% ipython --no-banner

In [1]: import numpy as np

In [2]: np.set_printoptions(precision=3, suppress=True, linewidth=200)

In [3]: rd = lambda a: np.round(a, 3) + 0

In [4]: K = np.loadtxt("a.csv", delimiter=",")

In [5]: K
Out[5]: 
array([[-16.747,  10.669,  -0.648],
       [-16.508,   8.43 ,  -0.228],
       [-16.515,  10.074,  -0.162],
       [-13.087,  10.29 ,   0.111],
       [-15.162,   8.738,  -0.8  ],
       [-14.956,  10.365,  -0.865],
       [-16.862,  11.151,  -1.679],
       [-14.881,  10.84 ,  -0.744],
       [-14.711,   8.867,   0.385],
       [-14.001,  10.353,   0.656],
       [-16.014,  10.453,  -0.481],
       [-14.252,   9.183,  -0.281],
       [-15.05 ,   8.729,  -0.797],
       [-14.023,   9.688,  -0.488],
       [-16.258,   9.173,   0.449],
       [-14.794,  10.811,  -0.984],
       [-14.659,   9.579,  -0.988],
       [-15.887,   8.975,   1.209],
       [-13.99 ,   8.672,   1.065],
       [-14.39 ,  10.283,   2.429],
       [-15.317,   9.699,   0.496]])

In [6]: cen = K - K.mean(axis=0)

In [7]: left, sigma, Vh = np.linalg.svd(cen, full_matrices=False)

In [8]: np.abs(Vh[0]).argmax()
Out[8]: np.int64(0)

In [9]: np.searchsorted(np.cumsum(sigma ** 2) / (sigma ** 2).sum(), 0.9) + 1
Out[9]: np.int64(3)

In [10]: np.abs(left[:, 0]).argmax()
Out[10]: np.int64(6)

In [11]: (np.sign(left[:, 0]) == np.sign(left[0, 0])).astype(int)
Out[11]: array([1, 1, 1, 0, 1, 1, 1, 1, 0, 0, 1, 0, 1, 0, 1, 1, 1, 0, 0, 0, 0])
